$ ipython --no-banner

In [1]: import numpy as np

In [2]: import numpy.linalg as la

In [3]: np.set_printoptions(precision=2, suppress=True, linewidth=200)

In [4]: rnd = lambda a: np.round(a, 2) + 0

In [5]: M = np.diag(np.array([1, 2]))

In [6]: print(M)
[[1 0]
 [0 2]]

In [7]: # 2 blocks once reordered

In [8]: out = M / la.norm(M, axis=1, keepdims=True)

In [9]: gram = out @ out.T

In [10]: print(gram)
[[1. 0.]
 [0. 1.]]

In [11]: print(rnd(la.norm(out, axis=1)))
[1. 1.]

In [12]: print(np.degrees(np.arccos(np.clip(gram[1, 0], -1, 1))))
90.0

In [13]: print(np.argwhere(np.triu(np.abs(gram) > 0.95, 1)))
[]

In [14]: print((gram - 2 * np.eye(2)).round(6).argmax(axis=1))
[1 0]

In [15]: vec = np.array([2, -2])

In [16]: rhs = M @ vec

In [17]: b, lr = np.zeros(2), 1 / la.norm(M, 2) ** 2

In [18]: for i in range(300):
    ...:     b -= lr * M.T @ (M @ b - rhs)
    ...:     if i % 50 == 0: print(i, round(la.norm(M @ b - rhs), 2))
    ...: 
0 1.5
50 0.0
100 0.0
150 0.0
200 0.0
250 0.0

In [19]: print(rnd(b))
[ 2. -2.]

In [20]: print(np.flatnonzero(la.matrix_power((M != 0) + (M.T != 0) + np.eye(2), 2)[1]))
[1]

In [21]: print((la.matrix_power((M != 0) + (M.T != 0) + np.eye(2), 2) > 0).astype(int))
[[1 0]
 [0 1]]

In [22]: print(M @ M)
[[1 0]
 [0 4]]

In [23]: print(rnd(np.sort(la.eigvals(M).real)))
[1. 2.]

In [24]: print(rnd(la.det(M)))
2.0

In [25]: out = np.array([[0, 2, 5, 2]])

In [26]: W0 = out.T @ out

In [27]: print(W0)
[[ 0  0  0  0]
 [ 0  4 10  4]
 [ 0 10 25 10]
 [ 0  4 10  4]]

In [28]: # rank 1

In [29]: blk = np.stack([W0, 2 * W0, W0[::-1]])

In [30]: print(rnd(la.det(blk)))
[0. 0. 0.]

In [31]: print(np.einsum("bij,cij->bc", blk, blk))
[[1089 2178  660]
 [2178 4356 1320]
 [ 660 1320 1089]]

In [32]: print(blk.sum(axis=0))
[[ 0  4 10  4]
 [ 0 22 55 22]
 [ 0 34 85 34]
 [ 0 12 30 12]]

In [33]: print(blk.shape)
(3, 4, 4)

In [34]: vals, V = la.eigh(W0)

In [35]: print(rnd(vals))
[ 0.  0.  0. 33.]

In [36]: print(np.unique(vals.round(6) + 0, return_counts=True)[1])
[3 1]

In [37]: print(rnd(vals.sum()), np.trace(W0))
33.0 33

In [38]: print(rnd(V.T @ V))
[[1. 0. 0. 0.]
 [0. 1. 0. 0.]
 [0. 0. 1. 0.]
 [0. 0. 0. 1.]]

In [39]: print(np.allclose(W0[:-1].T @ la.lstsq(W0[:-1].T, W0[-1])[0], W0[-1]))
True

In [40]: print(np.unique(W0.round(6), axis=0).shape)
(3, 4)

In [41]: print(np.abs(np.diag(la.qr(W0)[1])) > 1e-9)
[False  True False False]

In [42]: print(rnd(W0 @ la.pinv(W0) @ W0))
[[ 0.  0.  0.  0.]
 [ 0.  4. 10.  4.]
 [ 0. 10. 25. 10.]
 [ 0.  4. 10.  4.]]

In [43]: try:
    ...:     la.inv(W0)
    ...: except la.LinAlgError as e:
    ...:     print(repr(e))
    ...: 
LinAlgError('Singular matrix')

In [44]: vals, V = la.eigh(W0)

In [45]: vec = np.array([1, 1, 2, 1])

In [46]: print(vec @ W0 @ vec)
196

In [47]: print(rnd(V * np.maximum(vals, 0) @ V.T))
[[ 0.  0.  0.  0.]
 [ 0.  4. 10.  4.]
 [ 0. 10. 25. 10.]
 [ 0.  4. 10.  4.]]

In [48]: print(rnd(V * np.abs(vals) @ V.T))
[[ 0.  0.  0.  0.]
 [ 0.  4. 10.  4.]
 [ 0. 10. 25. 10.]
 [ 0.  4. 10.  4.]]

In [49]: print(vec @ W0 @ vec / (vec @ vec), rnd(vals[0]), rnd(vals[-1]))
28.0 0.0 33.0

In [50]: print((np.sign(V[:, -1].round(6)) == np.sign(V[0, -1].round(6))).astype(int))
[1 0 0 0]

In [51]: m1 = -1 * np.eye(5) + np.eye(5, k=1)

In [52]: print(m1)
[[-1.  1.  0.  0.  0.]
 [ 0. -1.  1.  0.  0.]
 [ 0.  0. -1.  1.  0.]
 [ 0.  0.  0. -1.  1.]
 [ 0.  0.  0.  0. -1.]]

In [53]: # triangular, det is the product of the diagonal

In [54]: theta = np.radians(60)

In [55]: r_ = np.eye(5)

In [56]: r_[4, 4] = r_[3, 3] = np.cos(theta)

In [57]: r_[4, 3], r_[3, 4] = -np.sin(theta), np.sin(theta)

In [58]: print(rnd(r_))
[[ 1.    0.    0.    0.    0.  ]
 [ 0.    1.    0.    0.    0.  ]
 [ 0.    0.    1.    0.    0.  ]
 [ 0.    0.    0.    0.5   0.87]
 [ 0.    0.    0.   -0.87  0.5 ]]

In [59]: out = m1 @ r_.T

In [60]: print(np.allclose(la.norm(m1, axis=1), la.norm(out, axis=1)))
True

In [61]: print(np.allclose(m1 @ m1.T, out @ out.T))
True

In [62]: rng = np.random.default_rng(754637)

In [63]: idx = rng.permutation(5)

In [64]: print(idx)
[3 2 4 0 1]

In [65]: out = r_[idx][:, idx]

In [66]: print(rnd(np.diag(out)))
[0.5 1.  0.5 1.  1. ]

In [67]: print(np.allclose(out, r_))
False

In [68]: print(rnd(out))
[[ 0.5   0.    0.87  0.    0.  ]
 [ 0.    1.    0.    0.    0.  ]
 [-0.87  0.    0.5   0.    0.  ]
 [ 0.    0.    0.    1.    0.  ]
 [ 0.    0.    0.    0.    1.  ]]

In [69]: vec = np.array([4, -4, -1, -4, -8])

In [70]: h1 = np.maximum(m1 @ vec, 0)

In [71]: print(np.maximum(m1 @ (3 * vec), 0))
[ 0.  9.  0.  0. 24.]

In [72]: print(m1 * (h1 > 1e-9)[:, None])
[[-0.  0.  0.  0.  0.]
 [ 0. -1.  1.  0.  0.]
 [ 0.  0. -0.  0.  0.]
 [ 0.  0.  0. -0.  0.]
 [ 0.  0.  0.  0. -1.]]

In [73]: print(h1)
[0. 3. 0. 0. 8.]

In [74]: print(np.flatnonzero(h1 > 1e-9))
[1 4]

In [75]: vec = np.array([-5, -4, 0, -5, 0])

In [76]: rhs = m1 @ vec

In [77]: print(rhs)
[ 1.  4. -5.  5.  0.]

In [78]: print(rnd(la.solve(m1, m1[:, 3])))
[0. 0. 0. 1. 0.]

In [79]: out = np.array([[-3, 0], [-3, -3]])

In [80]: cent = np.kron(out, m1)

In [81]: print(la.matrix_rank(cent))
10

In [82]: print(cent)
[[ 3. -3. -0. -0. -0. -0.  0.  0.  0.  0.]
 [-0.  3. -3. -0. -0.  0. -0.  0.  0.  0.]
 [-0. -0.  3. -3. -0.  0.  0. -0.  0.  0.]
 [-0. -0. -0.  3. -3.  0.  0.  0. -0.  0.]
 [-0. -0. -0. -0.  3.  0.  0.  0.  0. -0.]
 [ 3. -3. -0. -0. -0.  3. -3. -0. -0. -0.]
 [-0.  3. -3. -0. -0. -0.  3. -3. -0. -0.]
 [-0. -0.  3. -3. -0. -0. -0.  3. -3. -0.]
 [-0. -0. -0.  3. -3. -0. -0. -0.  3. -3.]
 [-0. -0. -0. -0.  3. -0. -0. -0. -0.  3.]]

In [83]: X = np.array([[1, 0, 0, 0], [1, 1, 0, 0], [2, 1, 1, 0], [2, 3, 0, 1]])

In [84]: out = X[0, 0] * X[1:] - np.outer(X[1:, 0], X[0])

In [85]: print(out)
[[0 1 0 0]
 [0 1 1 0]
 [0 3 0 1]]

In [86]: print(X[:, 0] / X[0, 0])
[1. 1. 2. 2.]

In [87]: idx = rng.permutation(4)

In [88]: print(idx)
[0 1 3 2]

In [89]: out = W0[idx][:, idx]

In [90]: print(rnd(np.sort(np.abs(la.eigvals(out)))))
[ 0.  0.  0. 33.]

In [91]: print(out)
[[ 0  0  0  0]
 [ 0  4  4 10]
 [ 0  4  4 10]
 [ 0 10 10 25]]

In [92]: print(np.trace(out))
33

In [93]: print(np.diag(out))
[ 0  4  4 25]

In [94]: u = np.array([0, 1, -2])

In [95]: print(np.convolve(X[3], u))
[ 0  2 -1 -6  1 -2]

In [96]: vec = np.array([0, 1, 0, 0])

In [97]: rhs = X @ vec

In [98]: print(rhs)
[0 1 1 3]

In [99]: print(rnd(la.solve(X, -1 * rhs)))
[ 0. -1.  0.  0.]

In [100]: print(rnd(la.solve(X, X[:, 0])))
[1. 0. 0. 0.]

In [101]: print(np.trace(X))
4

In [102]: print(rnd(np.abs(la.eigvals(X)).max()))
1.0

In [103]: print(rnd(np.sort(np.abs(la.eigvals(X)))))
[1. 1. 1. 1.]

In [104]: J = np.load("arr.npy")

In [105]: print(J)
[[ 0  1  2]
 [ 0  1  2]
 [ 0  2  4]
 [ 0  1  2]
 [ 0 -2 -4]]

In [106]: # null space of dimension 2

In [107]: U, sigma, Vh = la.svd(J)

In [108]: print(np.argmax(sigma[:-1] / (sigma[1:] + 1e-6)) + 1)
1

In [109]: out = U[:, :1] @ np.diag(sigma[:1]) @ Vh[:1]

In [110]: print(rnd(out))
[[ 0.  1.  2.]
 [ 0.  1.  2.]
 [ 0.  2.  4.]
 [ 0.  1.  2.]
 [ 0. -2. -4.]]

In [111]: print(rnd(np.abs(J - out).max()))
0.0

In [112]: print(la.matrix_rank(J, rtol=0.05))
1

In [113]: print(rnd(la.norm(J - out, 2)), rnd(sigma[1]))
0.0 0.0

In [114]: print(la.matrix_rank(out))
1

In [115]: U, sigma, Vh = la.svd(out)

In [116]: V = Vh[:(sigma > 1e-8).sum()]

In [117]: vec = out[3] + 5 * out[2] + rng.integers(2) * np.eye(3)[1]

In [118]: print(rnd(vec))
[ 0. 11. 22.]

In [119]: print(la.matrix_rank(np.vstack([out, vec])))
1

In [120]: print(np.allclose(V.T @ V @ vec, vec))
True

In [121]: print(rnd(V.T @ V))
[[0.  0.  0. ]
 [0.  0.2 0.4]
 [0.  0.4 0.8]]

In [122]: print(rnd(np.diag(V.T @ V)))
[0.  0.2 0.8]

In [123]: print(rnd(la.norm(vec - V.T @ V @ vec)))
0.0

In [124]: print(np.argsort(-la.norm(J, axis=0).round(6), kind="stable")[:3])
[2 1 0]

In [125]: print(la.cond(J) > 100)
True

In [126]: print(la.matrix_rank(J, rtol=0.1))
1

In [127]: out = np.array([[2, -2, 1], [1, 2, -1], [2, -1, -1]])

In [128]: mat = np.tril(out)

In [129]: print(mat)
[[ 2  0  0]
 [ 1  2  0]
 [ 2 -1 -1]]

In [130]: # triangular: eigenvalues sit on the diagonal

In [131]: vals, V = la.eig(mat)

In [132]: print(vals)
[-1.  2.  2.]

In [133]: print(rnd(np.sort(la.eigvals(mat.T))))
[-1.  2.  2.]

In [134]: print(rnd(np.sort(la.eigvals(la.inv(mat)))))
[-1.   0.5  0.5]

In [135]: print(np.prod(vals))
-4.0

In [136]: print(rnd(np.sort(la.eigvals(mat @ mat))))
[1. 4. 4.]

In [137]: print(mat @ mat)
[[ 4  0  0]
 [ 4  4  0]
 [ 1 -1  1]]

In [138]: print([int(la.matrix_rank(la.matrix_power(mat, p))) for p in range(1, 4)])
[3, 3, 3]

In [139]: vec = np.array([2, -2, 2])

In [140]: rhs = mat @ vec

In [141]: b, lr = np.zeros(3), 1 / la.norm(mat, 2) ** 2

In [142]: for i in range(5):
     ...:     b -= lr * mat.T @ (mat @ b - rhs)
     ...:     if i % 1 == 0: print(i, round(la.norm(mat @ b - rhs), 2))
     ...: 
0 2.08
1 1.6
2 1.45
3 1.37
4 1.32

In [143]: print(rnd(la.cond(mat)))
5.4

In [144]: Q, r_ = la.qr(mat)

In [145]: print(abs(r_[0, 0]), rnd(la.norm(mat[:, 0])))
3.0 3.0

In [146]: print(rnd(np.abs(np.diag(r_))))
[3.   2.24 0.6 ]

In [147]: print(Q.shape, r_.shape)
(3, 3) (3, 3)

In [148]: print(rnd(np.trace(Q @ Q.T)))
3.0

In [149]: print(rnd(Q))
[[-0.67  0.   -0.75]
 [-0.33 -0.89  0.3 ]
 [-0.67  0.45  0.6 ]]

In [150]: print(rnd(r_))
[[-3.    0.    0.67]
 [ 0.   -2.24 -0.45]
 [ 0.    0.   -0.6 ]]

In [151]: vec = np.array([-1, 3, 2])

In [152]: print(r_ @ np.eye(3)[0])
[-3.  0.  0.]

In [153]: print(rnd(r_ @ np.ones(3)))
[-2.33 -2.68 -0.6 ]

In [154]: print(la.norm(r_ @ vec) <= la.norm(r_, 2) * la.norm(vec) + 1e-9)
True

In [155]: print((r_ @ vec).argmax())
0

In [156]: K = np.load("w.npy")

In [157]: print(rnd(K))
[[ 0.23 -0.05  0.42]
 [-0.05  0.01 -0.08]
 [ 0.42 -0.08  0.76]]

In [158]: # symmetric

In [159]: vec = np.array([0, 1, 2])

In [160]: print(rnd(np.eye(3) - K))
[[ 0.77  0.05 -0.42]
 [ 0.05  0.99  0.08]
 [-0.42  0.08  0.24]]

In [161]: print(rnd(K @ vec))
[ 0.79 -0.16  1.43]

In [162]: print(rnd((vec - K @ vec) @ (K @ vec)))
0.0
